$ ipython --no-banner

In [1]: import numpy as np

In [2]: import numpy.linalg as la

In [3]: np.set_printoptions(precision=2, suppress=True, linewidth=200, floatmode="fixed")

In [4]: m1 = np.loadtxt("w.csv", delimiter=",")

In [5]: m1
Out[5]: 
array([[-0.47, -0.88],
       [-0.88,  0.47]])

In [6]: [round(float(la.det(m1[:i, :i])), 2) + 0 for i in range(1, 3)]
Out[6]: [-0.47, -1.0]

In [7]: np.round(la.eigvalsh(m1).min(), 2)
Out[7]: np.float64(-1.0)

In [8]: evals, evecs = la.eigh(m1)

In [9]: evecs @ np.diag(evals) @ evecs.T
Out[9]: 
array([[-0.47, -0.88],
       [-0.88,  0.47]])

In [10]: la.eigvalsh(m1 + 2 * np.eye(2))
Out[10]: array([1.00, 3.00])

In [11]: np.round(evecs.T @ m1 @ evecs, 2) + 0
Out[11]: 
array([[-1.00,  0.00],
       [ 0.00,  1.00]])

In [12]: np.unique(evals.round(6) + 0, return_counts=True)[1]
Out[12]: array([1, 1])

In [13]: evals.sum(), np.round(np.trace(m1), 2)
Out[13]: (np.float64(0.0), np.float64(-0.0))

In [14]: la.eigvalsh(m1 @ m1)
Out[14]: array([1.00, 1.00])

In [15]: evals
Out[15]: array([-1.00,  1.00])

In [16]: evals, evecs = la.eigh(m1)

In [17]: x = np.array([1, 1])

In [18]: round(np.abs(m1).sum(axis=1).max(), 2), np.abs(evals).max()
Out[18]: (np.float64(1.35), np.float64(1.0))

In [19]: np.round(evecs * np.abs(evals) @ evecs.T, 2) + 0
Out[19]: 
array([[1.00, 0.00],
       [0.00, 1.00]])

In [20]: la.eigvalsh(m1[1:, 1:])
Out[20]: array([0.47])

In [21]: round(float(x @ m1 @ x / (x @ x)), 2), evals[0], evals[-1]
Out[21]: (-0.88, np.float64(-1.0), np.float64(1.0))

In [22]: (np.sign(evecs[:, -1].round(6)) == np.sign(evecs[0, -1].round(6))).astype(int)
Out[22]: array([1, 0])

In [23]: evecs * np.maximum(evals, 0) @ evecs.T
Out[23]: 
array([[ 0.26, -0.44],
       [-0.44,  0.74]])

In [24]: round(float(x @ m1 @ x), 2)
Out[24]: -1.76

In [25]: O = m1.astype(float).copy()

In [26]: for j in range(2):
    ...:     O[:, j] -= O[:, :j] @ (O[:, :j].T @ O[:, j])
    ...:     O[:, j] /= la.norm(O[:, j])
    ...: 

In [27]: np.round(O.T @ O, 2) + 0
Out[27]: 
array([[1.00, 0.00],
       [0.00, 1.00]])

In [28]: O
Out[28]: 
array([[-0.47, -0.88],
       [-0.88,  0.47]])

In [29]: X = np.load("out9.npy")

In [30]: X
Out[30]: 
array([[6.00, 1.00, 1.00],
       [1.00, 6.00, 1.00],
       [1.00, 1.00, 6.00]])

In [31]: x = np.ones(3)

In [32]: for _ in range(4):
    ...:     x = X @ x
    ...:     x /= la.norm(x)
    ...:     print(round(x @ X @ x, 2))
    ...: 
8.0
8.0
8.0
8.0

In [33]: x
Out[33]: array([0.58, 0.58, 0.58])

In [34]: rng = np.random.default_rng(996)

In [35]: idx = rng.permutation(2)

In [36]: idx
Out[36]: array([1, 0])

In [37]: A2 = m1[idx][:, idx]

In [38]: round(float(la.det(A2)), 2), round(float(la.det(m1[idx])), 2)
Out[38]: (-1.0, 1.0)

In [39]: np.allclose(A2, m1)
Out[39]: False

In [40]: np.sort(np.abs(la.eigvals(A2)))
Out[40]: array([1.00, 1.00])

In [41]: np.einsum("ii->", X)
Out[41]: np.float64(18.0)

In [42]: np.poly(X)
Out[42]: array([   1.00,  -18.00,  105.00, -200.00])

In [43]: la.eigvals(X)
Out[43]: array([5.00, 8.00, 5.00])

In [44]: np.kron(np.eye(2, dtype=int), X)
Out[44]: 
array([[6.00, 1.00, 1.00, 0.00, 0.00, 0.00],
       [1.00, 6.00, 1.00, 0.00, 0.00, 0.00],
       [1.00, 1.00, 6.00, 0.00, 0.00, 0.00],
       [0.00, 0.00, 0.00, 6.00, 1.00, 1.00],
       [0.00, 0.00, 0.00, 1.00, 6.00, 1.00],
       [0.00, 0.00, 0.00, 1.00, 1.00, 6.00]])

In [45]: np.round(la.det(X.T), 2)
Out[45]: np.float64(200.0)

In [46]: (X @ X)[0]
Out[46]: array([38.00, 13.00, 13.00])

In [47]: np.fft.fft(X[0])
Out[47]: array([8.00+0.00j, 5.00+0.00j, 5.00+0.00j])

In [48]: X @ np.ones(3)
Out[48]: array([8.00, 8.00, 8.00])

In [49]: np.allclose(X @ X.T, X.T @ X)
Out[49]: True

In [50]: np.sort(np.abs(np.fft.fft(X[0]))), np.sort(la.svd(X, compute_uv=False))
Out[50]: (array([5.00, 5.00, 8.00]), array([5.00, 5.00, 8.00]))

In [51]: K = -3 * np.eye(6) + np.ones((6, 6))

In [52]: K
Out[52]: 
array([[-2.00,  1.00,  1.00,  1.00,  1.00,  1.00],
       [ 1.00, -2.00,  1.00,  1.00,  1.00,  1.00],
       [ 1.00,  1.00, -2.00,  1.00,  1.00,  1.00],
       [ 1.00,  1.00,  1.00, -2.00,  1.00,  1.00],
       [ 1.00,  1.00,  1.00,  1.00, -2.00,  1.00],
       [ 1.00,  1.00,  1.00,  1.00,  1.00, -2.00]])

In [53]: # symmetric

In [54]: K[:, 5] @ K[:, 4]
Out[54]: np.float64(0.0)

In [55]: la.svd(K, compute_uv=False)
Out[55]: array([3.00, 3.00, 3.00, 3.00, 3.00, 3.00])

In [56]: K @ K.T
Out[56]: 
array([[9.00, 0.00, 0.00, 0.00, 0.00, 0.00],
       [0.00, 9.00, 0.00, 0.00, 0.00, 0.00],
       [0.00, 0.00, 9.00, 0.00, 0.00, 0.00],
       [0.00, 0.00, 0.00, 9.00, 0.00, 0.00],
       [0.00, 0.00, 0.00, 0.00, 9.00, 0.00],
       [0.00, 0.00, 0.00, 0.00, 0.00, 9.00]])

In [57]: la.pinv(K)
Out[57]: 
array([[-0.22,  0.11,  0.11,  0.11,  0.11,  0.11],
       [ 0.11, -0.22,  0.11,  0.11,  0.11,  0.11],
       [ 0.11,  0.11, -0.22,  0.11,  0.11,  0.11],
       [ 0.11,  0.11,  0.11, -0.22,  0.11,  0.11],
       [ 0.11,  0.11,  0.11,  0.11, -0.22,  0.11],
       [ 0.11,  0.11,  0.11,  0.11,  0.11, -0.22]])

In [58]: K.T @ K
Out[58]: 
array([[9.00, 0.00, 0.00, 0.00, 0.00, 0.00],
       [0.00, 9.00, 0.00, 0.00, 0.00, 0.00],
       [0.00, 0.00, 9.00, 0.00, 0.00, 0.00],
       [0.00, 0.00, 0.00, 9.00, 0.00, 0.00],
       [0.00, 0.00, 0.00, 0.00, 9.00, 0.00],
       [0.00, 0.00, 0.00, 0.00, 0.00, 9.00]])

In [59]: round(np.abs(la.eigvals(K)).max(), 2)
Out[59]: np.float64(3.0)

In [60]: np.allclose(K, K.T)
Out[60]: True

In [61]: la.determinant(K)
---------------------------------------------------------------------------
AttributeError                            Traceback (most recent call last)
Cell In[61], line 1
----> 1 la.determinant(K)

AttributeError: module 'numpy.linalg' has no attribute 'determinant'

In [62]: (K + K.T) / 2
Out[62]: 
array([[-2.00,  1.00,  1.00,  1.00,  1.00,  1.00],
       [ 1.00, -2.00,  1.00,  1.00,  1.00,  1.00],
       [ 1.00,  1.00, -2.00,  1.00,  1.00,  1.00],
       [ 1.00,  1.00,  1.00, -2.00,  1.00,  1.00],
       [ 1.00,  1.00,  1.00,  1.00, -2.00,  1.00],
       [ 1.00,  1.00,  1.00,  1.00,  1.00, -2.00]])

In [63]: assert K == K.T
---------------------------------------------------------------------------
ValueError                                Traceback (most recent call last)
Cell In[63], line 1
----> 1 assert K == K.T

ValueError: The truth value of an array with more than one element is ambiguous. Use a.any() or a.all()

In [64]: np.round(la.det(K), 2)
Out[64]: np.float64(-729.0)

In [65]: A2 = la.inv(K)

In [66]: round(float(la.cond(K)), 2)
Out[66]: 1.0

In [67]: A2
Out[67]: 
array([[-0.22,  0.11,  0.11,  0.11,  0.11,  0.11],
       [ 0.11, -0.22,  0.11,  0.11,  0.11,  0.11],
       [ 0.11,  0.11, -0.22,  0.11,  0.11,  0.11],
       [ 0.11,  0.11,  0.11, -0.22,  0.11,  0.11],
       [ 0.11,  0.11,  0.11,  0.11, -0.22,  0.11],
       [ 0.11,  0.11,  0.11,  0.11,  0.11, -0.22]])

In [68]: round(float(la.det(K) * la.det(A2)), 2)
Out[68]: 1.0

In [69]: la.inv(A2)
Out[69]: 
array([[-2.00,  1.00,  1.00,  1.00,  1.00,  1.00],
       [ 1.00, -2.00,  1.00,  1.00,  1.00,  1.00],
       [ 1.00,  1.00, -2.00,  1.00,  1.00,  1.00],
       [ 1.00,  1.00,  1.00, -2.00,  1.00,  1.00],
       [ 1.00,  1.00,  1.00,  1.00, -2.00,  1.00],
       [ 1.00,  1.00,  1.00,  1.00,  1.00, -2.00]])

In [70]: round(float(la.slogdet(K)[0]), 2)
Out[70]: -1.0

In [71]: M = np.load("layer16.npy")

In [72]: M
Out[72]: 
array([[ 0.26, -0.26,  0.32,  2.10,  2.73,  2.63],
       [ 0.30,  0.14, -1.24, -3.86,  0.53, -2.81],
       [-0.47, -0.34, -2.63, -1.95,  1.05, -1.16],
       [ 0.96, -0.14,  1.98,  0.52,  1.15,  0.79],
       [ 0.87,  0.52,  0.23, -2.04,  2.68, -0.54]])

In [73]: u, r1 = M[1], M[4]

In [74]: np.round(u @ r1, 2)
Out[74]: np.float64(10.86)

In [75]: round(u @ u, 2)
Out[75]: np.float64(24.72)

In [76]: p = (u @ r1) / (u @ u) * u

In [77]: r1 - p
Out[77]: array([ 0.74,  0.46,  0.77, -0.34,  2.45,  0.69])

In [78]: A2 = np.array([[-4, -1], [5, -3]])

In [79]: mat = np.kron(np.eye(2, dtype=int), A2)

In [80]: mat
Out[80]: 
array([[-4, -1,  0,  0],
       [ 5, -3,  0,  0],
       [ 0,  0, -4, -1],
       [ 0,  0,  5, -3]])

In [81]: # splits into 2 blocks

In [82]: O = mat.astype(float).copy()

In [83]: for j in range(4):
    ...:     O[:, j] -= O[:, :j] @ (O[:, :j].T @ O[:, j])
    ...:     O[:, j] /= la.norm(O[:, j])
    ...: 

In [84]: np.round(O.T @ O, 2) + 0
Out[84]: 
array([[1.00, 0.00, 0.00, 0.00],
       [0.00, 1.00, 0.00, 0.00],
       [0.00, 0.00, 1.00, 0.00],
       [0.00, 0.00, 0.00, 1.00]])

In [85]: O
Out[85]: 
array([[-0.62, -0.78,  0.00,  0.00],
       [ 0.78, -0.62,  0.00,  0.00],
       [ 0.00,  0.00, -0.62, -0.78],
       [ 0.00,  0.00,  0.78, -0.62]])

In [86]: u = np.array([2, 2, 0])

In [87]: data = np.outer(rng.normal(size=30), u) + 0.3 * rng.normal(size=(30, 3))

In [88]: data.round(2) + 0
Out[88]: 
array([[ 1.00,  1.38, -0.10],
       [ 0.50,  1.20, -0.32],
       [ 0.63,  0.74,  0.36],
       [ 0.23,  0.05,  0.10],
       [-0.13, -0.59, -0.37],
       [ 1.21,  1.13, -0.08],
       [-1.12, -1.70,  0.12],
       [ 0.91,  1.38, -0.13],
       [-2.08, -2.26, -0.58],
       [ 1.11,  1.28,  0.27],
       [-2.25, -2.09,  0.52],
       [ 2.21,  2.27,  0.09],
       [ 0.33,  0.04, -0.23],
       [-1.62, -1.49, -0.11],
       [-1.44, -1.47,  0.57],
       [ 0.27,  0.30, -0.56],
       [-3.49, -3.55, -0.14],
       [ 0.43,  0.16, -0.04],
       [ 0.87,  0.58, -0.32],
       [ 0.75,  0.78,  0.05],
       [ 1.93,  2.34,  0.43],
       [ 3.29,  2.35, -0.40],
       [ 0.00, -0.25, -0.18],
       [-4.53, -4.22, -0.22],
       [ 1.84,  2.19, -0.02],
       [ 0.83,  1.56,  0.12],
       [ 3.76,  3.98,  0.05],
       [-2.63, -2.28, -0.19],
       [ 1.12,  0.87, -0.17],
       [ 0.85,  0.27,  0.26]])

In [89]: x = np.array([-5, -5, 5])

In [90]: la.norm(data @ x) <= la.norm(data, 2) * la.norm(x) + 1e-9
Out[90]: np.True_

In [91]: np.sign((data @ x).round(6))
Out[91]: 
array([-1.00, -1.00, -1.00, -1.00,  1.00, -1.00,  1.00, -1.00,  1.00, -1.00,  1.00, -1.00, -1.00,  1.00,  1.00, -1.00,  1.00, -1.00, -1.00, -1.00, -1.00, -1.00,  1.00,  1.00, -1.00, -1.00, -1.00,
        1.00, -1.00, -1.00])
